% python3 -q
>>> import numpy as np
>>> import numpy.linalg as la
>>> np.set_printoptions(precision=2, suppress=True, linewidth=100, legacy="1.25")
>>> X = np.load("arr.npy")
>>> X
array([[ 1, -1, -3,  2],
       [-1,  1,  3, -2],
       [-3,  3,  9, -6],
       [ 2, -2, -6,  4]])
>>> round(float(la.det(X[::-1])), 2)
-0.0
>>> np.round(la.det(X.T), 2)
0.0
>>> round(float(la.det(2 * X)), 2), round(la.det(X), 2)
(0.0, 0.0)
>>> round(float(la.eigvals(X).sum().real), 2)
15.0
>>> np.round(la.eigvals(X), 2) + 0
array([ 0., 15.,  0.,  0.])
>>> np.einsum("ij,ji->", X, X)
225
>>> np.round(np.poly(X), 2) + 0
array([  1., -15.,   0.,   0.,   0.])
>>> x = np.array([-6, 5, -3, 9])
>>> h = np.maximum(X @ x, 0)
>>> np.maximum(X @ (3 * x), 0)
array([48,  0,  0, 96])
>>> np.maximum(X @ x, 0) - np.maximum(-X @ x, 0)
array([ 16, -16, -48,  32])
>>> np.tanh(X @ x)
array([ 1., -1., -1.,  1.])
>>> F = np.loadtxt("a.csv", delimiter=",")
>>> F
array([[-3.,  9.,  9.,  5.],
       [ 0.,  1.,  0.,  3.],
       [ 0.,  3.,  3.,  0.],
       [ 0.,  0., -3.,  0.]])
>>> round(la.det(F), 2)
81.0
>>> np.allclose(F @ F.T, F.T @ F)
False
>>> np.round(np.abs(la.eigvals(F)).max(), 2)
3.77
>>> assert F == F.T
Traceback (most recent call last):
  File "<python-input-22>", line 1, in <module>
    assert F == F.T
           ^^^^^^^^
ValueError: The truth value of an array with more than one element is ambiguous. Use a.any() or a.all()
>>> F @ F
array([[  9.,   9., -15.,  12.],
       [  0.,   1.,  -9.,   3.],
       [  0.,  12.,   9.,   9.],
       [  0.,  -9.,  -9.,   0.]])
>>> (F - F.T) / 2
array([[ 0. ,  4.5,  4.5,  2.5],
       [-4.5,  0. , -1.5,  1.5],
       [-4.5,  1.5,  0. ,  1.5],
       [-2.5, -1.5, -1.5,  0. ]])
>>> F.inv()
Traceback (most recent call last):
  File "<python-input-25>", line 1, in <module>
    F.inv()
    ^^^^^
AttributeError: 'numpy.ndarray' object has no attribute 'inv'
>>> r0, g = F[3], F[2]
>>> r0 @ g
-9.0
>>> p = (r0 @ g) / (r0 @ r0) * r0
>>> round(la.norm(r0 + g) ** 2 + la.norm(r0 - g) ** 2, 2)
54.0
>>> rng = np.random.default_rng(191637)
>>> lab = rng.permutation(4)
>>> Y = F[:, lab] * rng.choice([-1, 1], 4)
>>> Y
array([[-5.,  9., -9., -3.],
       [-3.,  0., -1.,  0.],
       [-0.,  3., -3.,  0.],
       [-0., -3., -0.,  0.]])
>>> U, _, Vt = la.svd(F.T @ Y)
>>> lab
array([3, 2, 1, 0])
>>> E = np.load("sample17.npy")
>>> E
array([[ 0.4, -0.2,  1.5, -0.5, -0.2],
       [-1.3,  0.6,  1.4,  1.5,  0.8],
       [-0.4, -0.3, -0.2, -0.7, -2.8],
       [-1.6, -0.8, -1.2, -0.6, -1.2],
       [ 1.1,  1.2, -0.6,  1.1, -0.1],
       [ 0. , -0.9,  0.6,  0.7, -0.3],
       [-0.4, -0.3, -0.6, -1.6,  0. ],
       [ 0. , -1.3,  2. ,  0.3,  0.9],
       [-1.8,  1.7,  0.8, -0.3,  0.8]])
>>> G = E.T @ E
>>> np.allclose(G, G.T)
True
>>> r0, g = E[3], E[5]
>>> round(float(r0 @ g), 2)
-0.06
>>> r0 @ r0
6.44
>>> p = (r0 @ g) / (r0 @ r0) * r0
>>> p
array([0.01, 0.01, 0.01, 0.01, 0.01])
>>> g - p
array([-0.01, -0.91,  0.59,  0.69, -0.31])
>>> Y = E / np.sqrt((E ** 2).mean(axis=1, keepdims=True))
>>> la.matrix_rank(Y) == la.matrix_rank(E)
True
>>> la.matrix_rank(E - E.mean(axis=1, keepdims=True))
4
>>> J = np.load("m.npy")
>>> J
array([[ 0.,  0.,  3.,  0.],
       [-6., -9., -6., -6.],
       [ 0.,  0., -3.,  0.],
       [ 6.,  9.,  6.,  6.]])
>>> U, sig, Vt = la.svd(J)
>>> sig.round(2) + 0
array([19.53,  3.8 ,  0.  ,  0.  ])
>>> Y = U[:, :2] @ np.diag(sig[:2]) @ Vt[:2]
>>> round(la.norm(J - Y, 2), 2), np.round(sig[2], 2)
(0.0, 0.0)
>>> la.matrix_rank(Y)
2
>>> Y.round(2) + 0
array([[ 0.,  0.,  3.,  0.],
       [-6., -9., -6., -6.],
       [ 0.,  0., -3.,  0.],
       [ 6.,  9.,  6.,  6.]])
>>> la.matrix_rank(J, rtol=0.05)
2
>>> np.round(la.norm(J - Y) / la.norm(J), 2)
0.0
>>> Y = np.c_[E[:, :1] @ np.array([[1]]), np.array([2, 3, 3, 0, 3, 1, 2, 2, 2])]
>>> Y
array([[ 0.4,  2. ],
       [-1.3,  3. ],
       [-0.4,  3. ],
       [-1.6,  0. ],
       [ 1.1,  3. ],
       [ 0. ,  1. ],
       [-0.4,  2. ],
       [ 0. ,  2. ],
       [-1.8,  2. ]])
>>> la.matrix_rank(np.c_[E, Y])
6
>>> np.round(la.lstsq(E, Y[:, 0])[0], 2) + 0
array([1., 0., 0., 0., 0.])
>>> np.round(la.norm(Y - E @ la.lstsq(E, Y)[0], axis=0), 2) + 0
array([0.  , 4.65])
>>> Y = np.array([[1, 3], [1, 0]])
>>> basis = np.kron(Y, J)
>>> basis.shape
(8, 8)
>>> la.matrix_rank(basis)
4
>>> Y = np.array([[1, 3, 3, 2, 5, 4, 0, 1, 2],
...     [3, 1, 0, 0, 0, 1, 1, 2, 5],
...     [2, 5, 0, 5, 4, 0, 5, 3, 5]])
>>> arr = Y.T @ Y
>>> arr
array([[14, 16,  3, 12, 13,  7, 13, 13, 27],
       [16, 35,  9, 31, 35, 13, 26, 20, 36],
       [ 3,  9,  9,  6, 15, 12,  0,  3,  6],
       [12, 31,  6, 29, 30,  8, 25, 17, 29],
       [13, 35, 15, 30, 41, 20, 20, 17, 30],
       [ 7, 13, 12,  8, 20, 17,  1,  6, 13],
       [13, 26,  0, 25, 20,  1, 26, 17, 30],
       [13, 20,  3, 17, 17,  6, 17, 14, 27],
       [27, 36,  6, 29, 30, 13, 30, 27, 54]])
>>> vals, V = la.eigh(arr)
>>> x = np.array([-3, 1, -1, 0, -2, 2, -2, 3, -2])
>>> np.round(la.eigvalsh(arr[1:, 1:]), 2) + 0
array([  0.  ,   0.  ,   0.  ,   0.  ,   0.  ,  16.17,  33.64, 175.19])
>>> (np.sign(V[:, -1].round(6)) == np.sign(V[0, -1].round(6))).astype(int)
array([1, 1, 1, 1, 1, 1, 1, 1, 1])
>>> np.round(V * np.maximum(vals, 0) @ V.T, 2) + 0
array([[14., 16.,  3., 12., 13.,  7., 13., 13., 27.],
       [16., 35.,  9., 31., 35., 13., 26., 20., 36.],
       [ 3.,  9.,  9.,  6., 15., 12.,  0.,  3.,  6.],
       [12., 31.,  6., 29., 30.,  8., 25., 17., 29.],
       [13., 35., 15., 30., 41., 20., 20., 17., 30.],
       [ 7., 13., 12.,  8., 20., 17.,  1.,  6., 13.],
       [13., 26.,  0., 25., 20.,  1., 26., 17., 30.],
       [13., 20.,  3., 17., 17.,  6., 17., 14., 27.],
       [27., 36.,  6., 29., 30., 13., 30., 27., 54.]])
>>> round(float(np.trace(la.pinv(arr) @ arr)), 2)
3.0
>>> np.abs(np.diag(la.qr(arr)[1])) > 1e-9
array([ True,  True,  True, False, False, False, False, False, False])
>>> np.allclose(arr[:-1].T @ la.lstsq(arr[:-1].T, arr[-1])[0], arr[-1])
True
>>> la.lstsq(arr[:-1].T, arr[-1])[2]
3
>>> np.round(arr @ la.pinv(arr) @ arr, 2) + 0
array([[14., 16.,  3., 12., 13.,  7., 13., 13., 27.],
       [16., 35.,  9., 31., 35., 13., 26., 20., 36.],
       [ 3.,  9.,  9.,  6., 15., 12.,  0.,  3.,  6.],
       [12., 31.,  6., 29., 30.,  8., 25., 17., 29.],
       [13., 35., 15., 30., 41., 20., 20., 17., 30.],
       [ 7., 13., 12.,  8., 20., 17.,  1.,  6., 13.],
       [13., 26.,  0., 25., 20.,  1., 26., 17., 30.],
       [13., 20.,  3., 17., 17.,  6., 17., 14., 27.],
       [27., 36.,  6., 29., 30., 13., 30., 27., 54.]])
>>> r = la.matrix_rank(arr)
>>> r
3
>>> null = la.svd(arr)[2][r:].T
>>> [int(la.matrix_rank(arr[:i])) for i in range(1, len(arr) + 1)]
[1, 2, 3, 3, 3, 3, 3, 3, 3]
>>> [int(la.matrix_rank(arr[:, :j + 1])) for j in range(9)]
[1, 2, 3, 3, 3, 3, 3, 3, 3]
>>> null.shape
(9, 6)
>>> [int(la.matrix_rank(np.delete(arr, i, axis=0))) for i in range(9)]
[3, 3, 3, 3, 3, 3, 3, 3, 3]
>>> np.allclose(arr @ null, 0)
True
>>> K = np.loadtxt("run13.csv", delimiter=",")
>>> K
array([[  3.,   4.,   0.,  -4.,  15.,  -1.,  -3.,  -4.],
       [ -1.,  -5.,  -1.,  -5.,  -5.,   4.,   1.,   5.],
       [  4.,   3.,   4.,   1.,  20.,   4.,   3.,  -2.],
       [  5.,  -2.,   2.,   0.,  25.,   3.,   5.,   3.],
       [ -3.,  -2.,   4.,   1., -15.,  -5.,   1.,   0.],
       [  4.,  -5.,   0.,   1.,  20.,   3.,  -5.,   0.],
       [  3.,  -1.,  -3.,  -2.,  15.,  -5.,   5.,  -2.],
       [  2.,  -2.,  -1.,   0.,  10.,  -5.,   5.,   0.],
       [  4.,   1.,  -5.,   0.,  20.,  -3.,   5.,   0.],
       [ -2.,   0.,  -4.,   2., -10.,   1.,   5.,  -2.]])
>>> np.abs(np.diag(la.qr(K)[1])) > 1e-9
array([ True,  True,  True,  True, False,  True,  True,  True])
>>> np.allclose(K[:-1].T @ la.lstsq(K[:-1].T, K[-1])[0], K[-1])
True
>>> try:
...     la.inv(K)
... except la.LinAlgError as e:
...     print("failed:", e)
... 
failed: Last 2 dimensions of the array must be square
>>> np.round(K @ la.pinv(K) @ K, 2) + 0
array([[  3.,   4.,   0.,  -4.,  15.,  -1.,  -3.,  -4.],
       [ -1.,  -5.,  -1.,  -5.,  -5.,   4.,   1.,   5.],
       [  4.,   3.,   4.,   1.,  20.,   4.,   3.,  -2.],
       [  5.,  -2.,   2.,   0.,  25.,   3.,   5.,   3.],
       [ -3.,  -2.,   4.,   1., -15.,  -5.,   1.,   0.],
       [  4.,  -5.,   0.,   1.,  20.,   3.,  -5.,   0.],
       [  3.,  -1.,  -3.,  -2.,  15.,  -5.,   5.,  -2.],
       [  2.,  -2.,  -1.,   0.,  10.,  -5.,   5.,   0.],
       [  4.,   1.,  -5.,   0.,  20.,  -3.,   5.,   0.],
       [ -2.,   0.,  -4.,   2., -10.,   1.,   5.,  -2.]])
>>> la.lstsq(K[:-1].T, K[-1])[2]
7
>>> round(np.trace(la.pinv(K) @ K), 2)
7.0
>>> G = K.T @ K
>>> np.trace(G), (K ** 2).sum()
(3431.0, 3431.0)
>>> G
array([[ 109.,    2.,   -8.,  -12.,  545.,   12.,   39.,  -12.],
       [   2.,   89.,    5.,    7.,   10.,  -11.,   -5.,  -51.],
       [  -8.,    5.,   88.,   11.,  -40.,   29.,  -40.,    7.],
       [ -12.,    7.,   11.,   52.,  -60.,   -2.,    6.,  -11.],
       [ 545.,   10.,  -40.,  -60., 2725.,   60.,  195.,  -60.],
       [  12.,  -11.,   29.,   -2.,   60.,  136.,  -46.,   33.],
       [  39.,   -5.,  -40.,    6.,  195.,  -46.,  170.,    6.],
       [ -12.,  -51.,    7.,  -11.,  -60.,   33.,    6.,   62.]])
>>> (K @ K.T).shape
(10, 10)
>>> np.round(la.eigvalsh(G)[::-1], 2) + 0
array([2853.29,  216.29,  145.44,   86.59,   70.93,   44.69,   13.77,    0.  ])
>>> np.round(la.svd(K, compute_uv=False) ** 2, 2) + 0
array([2853.29,  216.29,  145.44,   86.59,   70.93,   44.69,   13.77,    0.  ])
>>> np.allclose(G, G.T)
True
